$ ipython --no-banner

In [1]: import numpy as np

In [2]: import numpy.linalg as la

In [3]: np.set_printoptions(precision=2, suppress=True, linewidth=100)

In [4]: J = np.loadtxt("block12.csv", delimiter=",")

In [5]: J
Out[5]: 
array([[ 3.83,  0.84,  0.54, -0.8 , -2.03, -3.27,  2.04,  1.47, -0.06, -1.53],
       [ 0.84,  4.32,  0.51,  1.74,  0.75,  1.39, -0.41,  0.39,  0.41,  2.51],
       [ 0.54,  0.51,  1.91,  0.9 ,  0.53, -0.54,  0.29,  1.75,  1.19, -2.64],
       [-0.8 ,  1.74,  0.9 ,  2.4 , -0.76,  0.92,  0.28,  1.32, -1.63, -3.5 ],
       [-2.03,  0.75,  0.53, -0.76,  0.86, -0.39, -0.3 ,  1.31,  2.25, -1.95],
       [-3.27,  1.39, -0.54,  0.92, -0.39,  3.58,  2.44,  1.29, -0.77, -0.92],
       [ 2.04, -0.41,  0.29,  0.28, -0.3 ,  2.44,  5.56, -0.74,  0.8 ,  1.69],
       [ 1.47,  0.39,  1.75,  1.32,  1.31,  1.29, -0.74,  2.29,  0.02,  2.33],
       [-0.06,  0.41,  1.19, -1.63,  2.25, -0.77,  0.8 ,  0.02,  5.17,  0.29],
       [-1.53,  2.51, -2.64, -3.5 , -1.95, -0.92,  1.69,  2.33,  0.29,  2.08]])

In [6]: left, s, Vh = la.svd(J)

In [7]: vecs = Vh[:(s > 1e-8).sum()]

In [8]: rng = np.random.default_rng(480233)

In [9]: vec = J[6] + -1 * J[0] + rng.integers(2) * np.eye(10)[7]

In [10]: vec
Out[10]: array([-1.79, -1.25, -0.25,  1.08,  1.73,  5.71,  3.52, -2.21,  0.86,  3.22])

In [11]: np.allclose(vecs.T @ vecs @ vec, vec)
Out[11]: True

In [12]: np.diag(vecs.T @ vecs)
Out[12]: array([0.77, 0.95, 0.37, 0.52, 0.35, 0.62, 0.86, 0.94, 0.73, 0.88])

In [13]: K = np.load("dump.npy")

In [14]: K
Out[14]: 
array([[-0.6, -0.5,  0.8, -0.5,  1.1,  0.5,  0.9,  0.6, -1.1],
       [ 0.6, -0.2, -1.1, -0.6,  1.3, -1.2,  0.1,  1.4,  0.7],
       [-0.9,  1.4,  1. ,  1.8, -0.8, -0.3,  0.5,  0.8, -0.3],
       [-5.1, -0.8,  0.3, -1.1, -0.9,  0.5, -1.4,  0.7, -0.1],
       [-0.6, -1.1, -1.7, -0.8,  1.1, -0.7, -0.2, -1. , -1.2],
       [-1.2,  1.7, -0.9, -0.8,  0. ,  1.3, -0.7, -0.7, -1.3],
       [ 2.7, -0.2, -0.1, -0.3, -1. ,  0.9, -0.1,  0.6,  1.1],
       [-0.3, -1.7, -1.1, -1.1, -0.5,  0. ,  0.7,  0.2,  1.1],
       [ 0. , -0.4, -1.4, -0.9, -0.5,  0.7,  1.6, -0.6, -0.6]])

In [15]: vec = np.array([-3, -2, -3, -1, 0, 3, -3, -2, 0])

In [16]: h1 = np.maximum(K @ vec, 0)

In [17]: np.maximum(K @ vec, 0) - np.maximum(-K @ vec, 0)
Out[17]: array([-1.5, -4.2, -8.9, 21.4, 10.4, 11.1, -5.3,  6.2,  4.4])

In [18]: np.flatnonzero(h1 > 1e-9)
Out[18]: array([3, 4, 5, 7, 8])

In [19]: K.T @ h1
Out[19]: array([-130.56,  -21.99,  -34.23,  -51.52,  -13.12,   20.93,  -28.43,   -4.59,  -24.87])

In [20]: mat = np.load("a.npy")

In [21]: mat
Out[21]: 
array([[ 1,  1,  1,  2,  1, -2, -1, -1,  2, -2,  2, -3],
       [-2, -2,  2, -1,  1,  0,  2,  1,  2,  0, -1, -6],
       [ 1,  2, -2, -1, -2, -1, -1,  1,  1, -2,  1,  6],
       [-2,  0,  2, -2,  0, -1, -2, -1, -1, -1,  1, -6],
       [-1,  0, -2,  0,  2,  1,  0,  2,  1,  0,  1,  6],
       [-1,  0,  2,  1, -2,  1,  1, -1,  0, -2, -2, -6],
       [-2,  0, -2, -2,  0, -1,  1, -1,  1, -1, -1,  6],
       [-2, -2, -2, -1,  0,  1,  0,  2,  0, -2, -2,  6],
       [ 1,  2,  2,  0,  0,  2,  0, -2,  2,  0, -1, -6],
       [-1,  2,  1,  2, -1,  2,  0,  2,  0, -2,  0, -3],
       [ 0,  1,  0, -1, -2, -2, -2,  2, -1, -2,  2,  0],
       [ 2,  1, -2,  2, -2, -2,  1, -2,  0, -2,  0,  6],
       [-1,  0,  1,  0, -2,  0,  1, -2,  0, -2,  0, -3]])

In [22]: left, s, Vh = la.svd(mat)

In [23]: vecs = Vh[:(s > 1e-8).sum()]

In [24]: vec = mat[3] + 3 * mat[9] + rng.integers(2) * np.eye(12)[8]

In [25]: vec
Out[25]: array([ -5.,   6.,   5.,   4.,  -3.,   5.,  -2.,   5.,  -1.,  -7.,   1., -15.])

In [26]: la.matrix_rank(np.vstack([mat, vec]))
Out[26]: np.int64(11)

In [27]: np.round(vecs.T @ vecs, 2) + 0
Out[27]: 
array([[ 1. ,  0. ,  0. ,  0. ,  0. ,  0. ,  0. ,  0. ,  0. ,  0. ,  0. ,  0. ],
       [ 0. ,  1. ,  0. ,  0. ,  0. ,  0. ,  0. ,  0. ,  0. ,  0. ,  0. ,  0. ],
       [ 0. ,  0. ,  0.1,  0. ,  0. ,  0. ,  0. ,  0. ,  0. ,  0. ,  0. , -0.3],
       [ 0. ,  0. ,  0. ,  1. ,  0. ,  0. ,  0. ,  0. ,  0. ,  0. ,  0. ,  0. ],
       [ 0. ,  0. ,  0. ,  0. ,  1. ,  0. ,  0. ,  0. ,  0. ,  0. ,  0. ,  0. ],
       [ 0. ,  0. ,  0. ,  0. ,  0. ,  1. ,  0. ,  0. ,  0. ,  0. ,  0. ,  0. ],
       [ 0. ,  0. ,  0. ,  0. ,  0. ,  0. ,  1. ,  0. ,  0. ,  0. ,  0. ,  0. ],
       [ 0. ,  0. ,  0. ,  0. ,  0. ,  0. ,  0. ,  1. ,  0. ,  0. ,  0. ,  0. ],
       [ 0. ,  0. ,  0. ,  0. ,  0. ,  0. ,  0. ,  0. ,  1. ,  0. ,  0. ,  0. ],
       [ 0. ,  0. ,  0. ,  0. ,  0. ,  0. ,  0. ,  0. ,  0. ,  1. ,  0. ,  0. ],
       [ 0. ,  0. ,  0. ,  0. ,  0. ,  0. ,  0. ,  0. ,  0. ,  0. ,  1. ,  0. ],
       [ 0. ,  0. , -0.3,  0. ,  0. ,  0. ,  0. ,  0. ,  0. ,  0. ,  0. ,  0.9]])

In [28]: np.diag(vecs.T @ vecs)
Out[28]: array([1. , 1. , 0.1, 1. , 1. , 1. , 1. , 1. , 1. , 1. , 1. , 0.9])

In [29]: np.round(la.norm(vec - vecs.T @ vecs @ vec), 2)
Out[29]: np.float64(0.0)

In [30]: T = np.stack([mat, 2 * mat, mat[::-1]])

In [31]: (T @ mat.T).shape
Out[31]: (3, 13, 13)

In [32]: la.matrix_rank(T)
Out[32]: array([11, 11, 11])

In [33]: T.shape
Out[33]: (3, 13, 12)

In [34]: np.einsum("bij,cij->bc", T, T)
Out[34]: 
array([[ 643, 1286, -102],
       [1286, 2572, -204],
       [-102, -204,  643]])

In [35]: round(np.trace(la.pinv(mat) @ mat), 2)
Out[35]: np.float64(11.0)

In [36]: np.unique(mat.round(6), axis=0).shape
Out[36]: (13, 12)

In [37]: np.abs(np.diag(la.qr(mat)[1])) > 1e-9
Out[37]: array([ True,  True,  True,  True,  True,  True,  True,  True,  True,  True,  True, False])

In [38]: arr = np.loadtxt("run12.csv", delimiter=",")

In [39]: arr
Out[39]: 
array([[-1.5 , -0.43,  0.87,  4.71, -1.3 , -3.14,  2.01, -0.75,  1.01, -3.31],
       [ 2.15, -2.84, -4.1 , -4.78,  1.35,  0.4 , -2.28, -1.26, -0.11, -5.1 ],
       [ 1.08, -0.27, -0.03, -0.8 ,  1.09,  0.24, -0.77, -0.03, -1.26,  0.36],
       [ 1.29, -0.22, -1.11, -2.21,  0.93,  1.58, -1.48, -0.57,  0.  , -0.02],
       [-1.17, -1.01, -0.86, -3.25,  0.62, -0.51,  1.38, -0.46, -0.22, -2.98],
       [ 0.81,  2.56,  1.47,  2.6 , -0.89,  1.3 , -0.64,  0.83, -1.4 ,  7.13],
       [ 1.77, -2.29, -3.31, -2.27,  0.15,  1.48, -4.11, -2.64,  0.2 , -4.94],
       [ 0.09,  1.1 ,  2.45,  6.1 , -0.04, -2.41,  0.82,  1.82, -1.87, -0.04],
       [-1.16, -0.66,  4.2 ,  1.75, -0.36,  1.13,  1.3 ,  2.39, -1.72,  5.69],
       [ 3.67,  0.36, -3.26, -0.51, -0.18,  0.98, -1.49, -2.  ,  1.28,  0.19],
       [ 3.03,  1.56, -2.44,  0.01, -1.29,  1.72, -2.61, -2.99,  1.18, -0.26],
       [ 0.59,  2.15, -1.1 ,  0.62, -0.73, -0.86,  0.87, -1.22,  0.57, -0.13]])

In [40]: def softmax(z):
    ...:     e = np.exp(z - z.max(axis=-1, keepdims=True))
    ...:     return e / e.sum(axis=-1, keepdims=True)
    ...: 

In [41]: np.round(softmax(10 * arr[7]), 2) + 0
Out[41]: array([0., 0., 0., 1., 0., 0., 0., 0., 0., 0.])

In [42]: np.round(softmax(arr[7]), 2) + 0
Out[42]: array([0.  , 0.01, 0.02, 0.94, 0.  , 0.  , 0.  , 0.01, 0.  , 0.  ])

In [43]: softmax(arr).sum(axis=1)
Out[43]: array([1., 1., 1., 1., 1., 1., 1., 1., 1., 1., 1., 1.])

In [44]: att = arr @ arr.T / np.sqrt(10)

In [45]: np.round(softmax(att), 2) + 0
Out[45]: 
array([[1.  , 0.  , 0.  , 0.  , 0.  , 0.  , 0.  , 0.  , 0.  , 0.  , 0.  , 0.  ],
       [0.  , 0.99, 0.  , 0.  , 0.  , 0.  , 0.01, 0.  , 0.  , 0.  , 0.  , 0.  ],
       [0.  , 0.35, 0.12, 0.14, 0.02, 0.04, 0.16, 0.01, 0.03, 0.08, 0.05, 0.01],
       [0.  , 0.67, 0.  , 0.02, 0.  , 0.  , 0.26, 0.  , 0.  , 0.02, 0.02, 0.  ],
       [0.  , 0.9 , 0.  , 0.  , 0.09, 0.  , 0.02, 0.  , 0.  , 0.  , 0.  , 0.  ],
       [0.  , 0.  , 0.  , 0.  , 0.  , 1.  , 0.  , 0.  , 0.  , 0.  , 0.  , 0.  ],
       [0.  , 0.38, 0.  , 0.  , 0.  , 0.  , 0.62, 0.  , 0.  , 0.  , 0.  , 0.  ],
       [0.  , 0.  , 0.  , 0.  , 0.  , 0.  , 0.  , 1.  , 0.  , 0.  , 0.  , 0.  ],
       [0.  , 0.  , 0.  , 0.  , 0.  , 0.02, 0.  , 0.  , 0.98, 0.  , 0.  , 0.  ],
       [0.  , 0.07, 0.  , 0.  , 0.  , 0.  , 0.14, 0.  , 0.  , 0.43, 0.37, 0.  ],
       [0.  , 0.  , 0.  , 0.  , 0.  , 0.  , 0.09, 0.  , 0.  , 0.1 , 0.81, 0.  ],
       [0.14, 0.  , 0.01, 0.01, 0.01, 0.03, 0.01, 0.04, 0.  , 0.14, 0.26, 0.37]])

In [46]: np.round(softmax(att + np.triu(np.full(att.shape, -np.inf), 1)), 2) + 0
Out[46]: 
array([[1.  , 0.  , 0.  , 0.  , 0.  , 0.  , 0.  , 0.  , 0.  , 0.  , 0.  , 0.  ],
       [0.  , 1.  , 0.  , 0.  , 0.  , 0.  , 0.  , 0.  , 0.  , 0.  , 0.  , 0.  ],
       [0.  , 0.74, 0.26, 0.  , 0.  , 0.  , 0.  , 0.  , 0.  , 0.  , 0.  , 0.  ],
       [0.  , 0.97, 0.  , 0.03, 0.  , 0.  , 0.  , 0.  , 0.  , 0.  , 0.  , 0.  ],
       [0.  , 0.91, 0.  , 0.  , 0.09, 0.  , 0.  , 0.  , 0.  , 0.  , 0.  , 0.  ],
       [0.  , 0.  , 0.  , 0.  , 0.  , 1.  , 0.  , 0.  , 0.  , 0.  , 0.  , 0.  ],
       [0.  , 0.38, 0.  , 0.  , 0.  , 0.  , 0.62, 0.  , 0.  , 0.  , 0.  , 0.  ],
       [0.  , 0.  , 0.  , 0.  , 0.  , 0.  , 0.  , 1.  , 0.  , 0.  , 0.  , 0.  ],
       [0.  , 0.  , 0.  , 0.  , 0.  , 0.02, 0.  , 0.  , 0.98, 0.  , 0.  , 0.  ],
       [0.  , 0.11, 0.  , 0.  , 0.  , 0.  , 0.22, 0.  , 0.  , 0.67, 0.  , 0.  ],
       [0.  , 0.  , 0.  , 0.  , 0.  , 0.  , 0.09, 0.  , 0.  , 0.1 , 0.81, 0.  ],
       [0.14, 0.  , 0.01, 0.01, 0.01, 0.03, 0.01, 0.04, 0.  , 0.14, 0.26, 0.37]])
